% ipython --no-banner

In [1]: import numpy as np

In [2]: np.set_printoptions(precision=2, suppress=True, linewidth=100)

In [3]: feats = np.load("data.npy")

In [4]: feats
Out[4]: 
array([[ 0,  2, -1, -3,  1,  3,  2, -1,  1,  2,  1,  0],
       [ 3, -1,  3,  1,  3, -1, -2,  2,  2,  0,  1,  0],
       [-1,  0,  2,  3,  2,  0, -1,  0,  1,  2, -2,  0],
       [ 0, -1,  1,  2, -2, -1,  0, -1,  2, -2,  3, -3],
       [ 3, -3, -2,  3, -2, -1,  2,  3, -3, -1, -3, -2],
       [-2,  3, -1, -3,  3,  1, -3,  0, -2, -1,  3,  2],
       [ 1,  2,  2,  3, -3,  2, -1,  1,  3,  1,  0,  3],
       [-3, -2, -1,  2,  0,  3,  0,  3, -2, -1, -2,  0],
       [-3, -2, -2, -2,  1, -1, -1,  2,  3, -1,  0,  1],
       [-3, -3,  2, -3,  3,  3, -2, -2, -1, -1, -1, -1],
       [ 1,  1,  1, -2, -3,  3,  3, -1,  1,  1, -2, -2],
       [ 2,  3,  1, -1,  2,  1,  2, -2, -3,  2,  0, -2]])

In [5]: feats.reshape(2, -1)
Out[5]: 
array([[ 0,  2, -1, -3,  1,  3,  2, -1,  1,  2,  1,  0,  3, -1,  3,  1,  3, -1, -2,  2,  2,  0,
         1,  0, -1,  0,  2,  3,  2,  0, -1,  0,  1,  2, -2,  0,  0, -1,  1,  2, -2, -1,  0, -1,
         2, -2,  3, -3,  3, -3, -2,  3, -2, -1,  2,  3, -3, -1, -3, -2, -2,  3, -1, -3,  3,  1,
        -3,  0, -2, -1,  3,  2],
       [ 1,  2,  2,  3, -3,  2, -1,  1,  3,  1,  0,  3, -3, -2, -1,  2,  0,  3,  0,  3, -2, -1,
        -2,  0, -3, -2, -2, -2,  1, -1, -1,  2,  3, -1,  0,  1, -3, -3,  2, -3,  3,  3, -2, -2,
        -1, -1, -1, -1,  1,  1,  1, -2, -3,  3,  3, -1,  1,  1, -2, -2,  2,  3,  1, -1,  2,  1,
         2, -2, -3,  2,  0, -2]])

In [6]: feats.reshape(-1, 2)
Out[6]: 
array([[ 0,  2],
       [-1, -3],
       [ 1,  3],
       [ 2, -1],
       [ 1,  2],
       [ 1,  0],
       [ 3, -1],
       [ 3,  1],
       [ 3, -1],
       [-2,  2],
       [ 2,  0],
       [ 1,  0],
       [-1,  0],
       [ 2,  3],
       [ 2,  0],
       [-1,  0],
       [ 1,  2],
       [-2,  0],
       [ 0, -1],
       [ 1,  2],
       [-2, -1],
       [ 0, -1],
       [ 2, -2],
       [ 3, -3],
       [ 3, -3],
       [-2,  3],
       [-2, -1],
       [ 2,  3],
       [-3, -1],
       [-3, -2],
       [-2,  3],
       [-1, -3],
       [ 3,  1],
       [-3,  0],
       [-2, -1],
       [ 3,  2],
       [ 1,  2],
       [ 2,  3],
       [-3,  2],
       [-1,  1],
       [ 3,  1],
       [ 0,  3],
       [-3, -2],
       [-1,  2],
       [ 0,  3],
       [ 0,  3],
       [-2, -1],
       [-2,  0],
       [-3, -2],
       [-2, -2],
       [ 1, -1],
       [-1,  2],
       [ 3, -1],
       [ 0,  1],
       [-3, -3],
       [ 2, -3],
       [ 3,  3],
       [-2, -2],
       [-1, -1],
       [-1, -1],
       [ 1,  1],
       [ 1, -2],
       [-3,  3],
       [ 3, -1],
       [ 1,  1],
       [-2, -2],
       [ 2,  3],
       [ 1, -1],
       [ 2,  1],
       [ 2, -2],
       [-3,  2],
       [ 0, -2]])

In [7]: T = feats.reshape(12, 2, -1)

In [8]: np.einsum("ihd,jhd->hij", T, T).shape
Out[8]: (2, 12, 12)

In [9]: np.einsum("ihd,ihd->ih", T, T)
Out[9]: 
array([[24, 11],
       [30, 13],
       [18, 10],
       [11, 27],
       [36, 36],
       [33, 27],
       [31, 21],
       [27, 18],
       [23, 16],
       [49, 12],
       [25, 20],
       [20, 25]])

In [10]: np.swapaxes(T, 1, 2)[6]
Out[10]: 
array([[ 1, -1],
       [ 2,  1],
       [ 2,  3],
       [ 3,  1],
       [-3,  0],
       [ 2,  3]])

In [11]: print(T[:, 0])
[[ 0  2 -1 -3  1  3]
 [ 3 -1  3  1  3 -1]
 [-1  0  2  3  2  0]
 [ 0 -1  1  2 -2 -1]
 [ 3 -3 -2  3 -2 -1]
 [-2  3 -1 -3  3  1]
 [ 1  2  2  3 -3  2]
 [-3 -2 -1  2  0  3]
 [-3 -2 -2 -2  1 -1]
 [-3 -3  2 -3  3  3]
 [ 1  1  1 -2 -3  3]
 [ 2  3  1 -1  2  1]]

In [12]: T.shape
Out[12]: (12, 2, 6)

In [13]: T.sum(axis=1)
Out[13]: 
array([[ 2,  1,  0, -1,  2,  3],
       [ 1,  1,  5,  1,  4, -1],
       [-2,  0,  3,  5,  0,  0],
       [ 0, -2,  3,  0,  1, -4],
       [ 5,  0, -5,  2, -5, -3],
       [-5,  3, -3, -4,  6,  3],
       [ 0,  3,  5,  4, -3,  5],
       [-3,  1, -3,  1, -2,  3],
       [-4,  0,  1, -3,  1,  0],
       [-5, -5,  1, -4,  2,  2],
       [ 4,  0,  2, -1, -5,  1],
       [ 4,  1, -2,  1,  2, -1]])

In [14]: T.transpose(1, 0, 2)
Out[14]: 
array([[[ 0,  2, -1, -3,  1,  3],
        [ 3, -1,  3,  1,  3, -1],
        [-1,  0,  2,  3,  2,  0],
        [ 0, -1,  1,  2, -2, -1],
        [ 3, -3, -2,  3, -2, -1],
        [-2,  3, -1, -3,  3,  1],
        [ 1,  2,  2,  3, -3,  2],
        [-3, -2, -1,  2,  0,  3],
        [-3, -2, -2, -2,  1, -1],
        [-3, -3,  2, -3,  3,  3],
        [ 1,  1,  1, -2, -3,  3],
        [ 2,  3,  1, -1,  2,  1]],

       [[ 2, -1,  1,  2,  1,  0],
        [-2,  2,  2,  0,  1,  0],
        [-1,  0,  1,  2, -2,  0],
        [ 0, -1,  2, -2,  3, -3],
        [ 2,  3, -3, -1, -3, -2],
        [-3,  0, -2, -1,  3,  2],
        [-1,  1,  3,  1,  0,  3],
        [ 0,  3, -2, -1, -2,  0],
        [-1,  2,  3, -1,  0,  1],
        [-2, -2, -1, -1, -1, -1],
        [ 3, -1,  1,  1, -2, -2],
        [ 2, -2, -3,  2,  0, -2]]])
